% python3 -q
>>> import numpy as np
>>> np.set_printoptions(suppress=True, linewidth=100)
>>> def rd(a):
...     return np.round(a, 3) + 0
... 
>>> K = np.array([[-43, -2], [1, -38]])
>>> K.shape
(2, 2)
>>> rd(np.linalg.svd(K, compute_uv=False))
array([43.077, 37.978])
>>> K.sum(axis=0)
array([-42, -40])
>>> np.allclose(K @ K.T, K.T @ K)
False
>>> rd(np.linalg.det(K))
np.float64(1636.0)
>>> np.allclose(K, K.T)
False
>>> K @ K
array([[1847,  162],
       [ -81, 1442]])
>>> print(rd(np.abs(np.linalg.eigvals(K)).max()))
42.562
>>> (K + K.T) / 2
array([[-43. ,  -0.5],
       [ -0.5, -38. ]])
>>> Y = np.linalg.inv(K)
>>> np.allclose(Y, K.T)
False
>>> rd(np.linalg.cond(K))
np.float64(1.134)
>>> rd(np.linalg.slogdet(K)[0])
np.float64(1.0)
>>> f = np.array([0, -1])
>>> Y = K + np.outer(f, np.eye(2)[1])
>>> rd(np.linalg.det(Y) / np.linalg.det(K)), rd(1 + np.linalg.solve(K, f)[1])
(np.float64(1.026), np.float64(1.026))
>>> Y = np.array([[1, -3], [-2, -1]])
>>> C = np.kron(Y, K)
>>> print(rd(np.linalg.norm(C, 2)), rd(np.linalg.norm(Y, 2) * np.linalg.norm(K, 2)))
137.528 137.528
>>> print(C)
[[-43  -2 129   6]
 [  1 -38  -3 114]
 [ 86   4  43   2]
 [ -2  76  -1  38]]
>>> M = np.loadtxt("out19.csv", delimiter=",")
>>> M
array([[ 2.,  4., 18.],
       [ 0.,  0.,  0.],
       [ 1.,  3.,  9.],
       [ 5., 15., 65.],
       [ 4.,  0., 16.],
       [ 0.,  0.,  0.],
       [ 5.,  1., 30.],
       [ 0.,  5.,  0.],
       [ 0.,  8., 15.],
       [ 0.,  0.,  0.],
       [ 5.,  1., 30.],
       [ 2.,  0.,  8.],
       [ 0.,  1.,  0.],
       [ 0.,  0.,  0.],
       [ 5., 17., 70.],
       [ 0.,  0.,  0.],
       [ 0.,  0.,  0.],
       [ 3.,  0.,  7.],
       [ 0., 10., 20.],
       [ 0.,  0.,  0.],
       [ 2., 10., 33.],
       [ 0.,  0.,  0.],
       [ 0.,  4.,  0.],
       [ 0.,  0.,  0.],
       [ 0.,  6., 10.],
       [ 0.,  0.,  0.],
       [ 0.,  0.,  0.],
       [ 1., 13., 34.],
       [ 3.,  7., 32.],
       [ 0.,  0.,  0.]])
>>> gram = np.cov(M, rowvar=False)
>>> print(gram.shape)
(3, 3)
>>> np.argsort(-M.std(axis=0).round(6), kind="stable")
array([2, 1, 0])
>>> print(np.median(M, axis=0))
[0.  0.5 3.5]
>>> np.argwhere(np.triu(np.abs(np.corrcoef(M.T)) > 0.8, 1))
array([[1, 2]])
>>> rd(gram)
array([[  3.444,   3.517,  28.074],
       [  3.517,  25.293,  79.672],
       [ 28.074,  79.672, 359.978]])
>>> rng = np.random.default_rng(84)
>>> Y = M + rng.integers(-2, 3, (30, 1)) @ rng.integers(-2, 3, (1, 3))
>>> Y
array([[ 4.,  5., 17.],
       [ 2.,  1., -1.],
       [-3.,  1., 11.],
       [ 9., 17., 63.],
       [ 4.,  0., 16.],
       [ 2.,  1., -1.],
       [ 5.,  1., 30.],
       [ 4.,  7., -2.],
       [-2.,  7., 16.],
       [-2., -1.,  1.],
       [ 3.,  0., 31.],
       [ 4.,  1.,  7.],
       [ 0.,  1.,  0.],
       [ 2.,  1., -1.],
       [ 9., 19., 68.],
       [-2., -1.,  1.],
       [ 4.,  2., -2.],
       [ 1., -1.,  8.],
       [-4.,  8., 22.],
       [ 4.,  2., -2.],
       [-2.,  8., 35.],
       [-2., -1.,  1.],
       [-4.,  2.,  2.],
       [-2., -1.,  1.],
       [ 2.,  7.,  9.],
       [ 0.,  0.,  0.],
       [-4., -2.,  2.],
       [-1., 12., 35.],
       [-1.,  5., 34.],
       [-2., -1.,  1.]])
>>> print(rd(np.linalg.svd(Y - M, compute_uv=False)))
[18.815  0.     0.   ]
>>> np.linalg.matrix_rank(Y - M, tol=1e-8)
np.int64(1)
>>> rd(np.linalg.norm(M, 2))
np.float64(129.172)
>>> rd(np.linalg.norm(M, "nuc"))
np.float64(148.156)
>>> print(M[12] @ M[23])
0.0
>>> rd(np.linalg.norm(M[12], 1)), rd(np.linalg.norm(M[12], np.inf))
(np.float64(1.0), np.float64(1.0))
>>> A = np.array([[-2, -2, 1, 3, 1],
...     [-3, 2, 3, 0, -1],
...     [1, 2, 3, -2, -3],
...     [0, 2, 1, -1, -1],
...     [1, -1, 0, 1, 0]])
>>> A[0] = A[3]
>>> A
array([[ 0,  2,  1, -1, -1],
       [-3,  2,  3,  0, -1],
       [ 1,  2,  3, -2, -3],
       [ 0,  2,  1, -1, -1],
       [ 1, -1,  0,  1,  0]])
>>> Y = np.array([[-2, -1, 2], [3, -2, 1]])
>>> C = np.kron(Y, A)
>>> rd(np.linalg.norm(C, 2)), rd(np.linalg.norm(Y, 2) * np.linalg.norm(A, 2))
(np.float64(27.295), np.float64(27.295))
>>> rd(np.trace(np.linalg.pinv(A) @ A))
np.float64(4.0)
>>> np.linalg.lstsq(A[:-1].T, A[-1])[2]
np.int32(3)
>>> np.linalg.norm(A, axis=1).argmax()
np.int64(2)
>>> print(rd(np.linalg.norm(A) ** 2 / np.linalg.norm(A, 2) ** 2))
1.322
>>> rd(np.linalg.norm(A[3], 1)), rd(np.linalg.norm(A[3], np.inf))
(np.float64(5.0), np.float64(2.0))
>>> print(rd(np.linalg.norm(A[3] - A[0])))
0.0
>>> print(rd(np.linalg.norm(A, 1)), rd(np.linalg.norm(A, np.inf)))
9.0 11.0
>>> rd(np.linalg.norm(A, axis=0))
array([3.317, 4.123, 4.472, 2.646, 3.464])
>>> f = np.array([0, 1])
>>> np.convolve(A[4], f)
array([ 0,  1, -1,  0,  1,  0])
>>> np.correlate(A[4], A[2], "full")
array([-3,  1,  5, -4, -3,  2,  2,  1,  0])
>>> print(rd(np.linalg.norm(A)))
8.185
>>> np.count_nonzero(A)
np.int64(20)
>>> A.sum(axis=0)
array([-1,  7,  8, -3, -6])
>>> np.abs(A).max()
np.int64(3)
>>> F = np.loadtxt("layer1.csv", delimiter=",")
>>> print(F)
[[ 1.021  0.022  1.57  -0.869  1.591 -0.482]
 [ 0.152  0.256 -0.652  0.059  0.405 -1.49 ]
 [-2.585 -1.203 -2.152  3.705 -5.2    6.38 ]]
>>> left, sig, Vt = np.linalg.svd(A)
>>> V = Vt[:(sig > 1e-8).sum()]
>>> vec = A[1] + 2 * A[2] + rng.integers(2) * np.eye(5)[3]
>>> vec
array([-1.,  6.,  9., -4., -7.])
>>> np.linalg.matrix_rank(np.vstack([A, vec]))
np.int64(4)
>>> np.allclose(V.T @ V @ vec, vec)
True
>>> rd(V.T @ V)
array([[ 0.933,  0.   , -0.133,  0.067, -0.2  ],
       [ 0.   ,  1.   ,  0.   ,  0.   ,  0.   ],
       [-0.133,  0.   ,  0.733,  0.133, -0.4  ],
       [ 0.067,  0.   ,  0.133,  0.933,  0.2  ],
       [-0.2  ,  0.   , -0.4  ,  0.2  ,  0.4  ]])
>>> F.reshape(-1, 2)
array([[ 1.021,  0.022],
       [ 1.57 , -0.869],
       [ 1.591, -0.482],
       [ 0.152,  0.256],
       [-0.652,  0.059],
       [ 0.405, -1.49 ],
       [-2.585, -1.203],
       [-2.152,  3.705],
       [-5.2  ,  6.38 ]])
>>> blk = F.reshape(3, 2, -1)
>>> np.einsum("ihd,jhd->hij", blk, blk).shape
(2, 3, 3)
>>> blk.shape
(3, 2, 3)
>>> print(blk.transpose(1, 0, 2))
[[[ 1.021  0.022  1.57 ]
  [ 0.152  0.256 -0.652]
  [-2.585 -1.203 -2.152]]

 [[-0.869  1.591 -0.482]
  [ 0.059  0.405 -1.49 ]
  [ 3.705 -5.2    6.38 ]]]
>>> blk[:, 0]
array([[ 1.021,  0.022,  1.57 ],
       [ 0.152,  0.256, -0.652],
       [-2.585, -1.203, -2.152]])
>>> print(rd(blk.sum(axis=1)))
[[ 0.152  1.613  1.088]
 [ 0.211  0.661 -2.142]
 [ 1.12  -6.403  4.228]]
>>> def softmax(z):
...     e = np.exp(z - z.max(axis=-1, keepdims=True))
...     return e / e.sum(axis=-1, keepdims=True)
... 
>>> rd(softmax(10 * F[2]))
array([0., 0., 0., 0., 0., 1.])
>>> rd(softmax(F[2]))
array([0.   , 0.   , 0.   , 0.064, 0.   , 0.935])
>>> rd(softmax(F[2] + 4))
array([0.   , 0.   , 0.   , 0.064, 0.   , 0.935])
>>> softmax(F).sum(axis=1)
array([1., 1., 1.])
>>> S = F @ F.T / np.sqrt(6)
>>> softmax(S).round(6).argmax(axis=1)
array([0, 1, 2])
>>> print(rd(softmax(S)))
[[0.936 0.064 0.   ]
 [0.268 0.729 0.003]
 [0.    0.    1.   ]]
>>> rd(softmax(S + np.triu(np.full(S.shape, -np.inf), 1)))
array([[1.   , 0.   , 0.   ],
       [0.269, 0.731, 0.   ],
       [0.   , 0.   , 1.   ]])
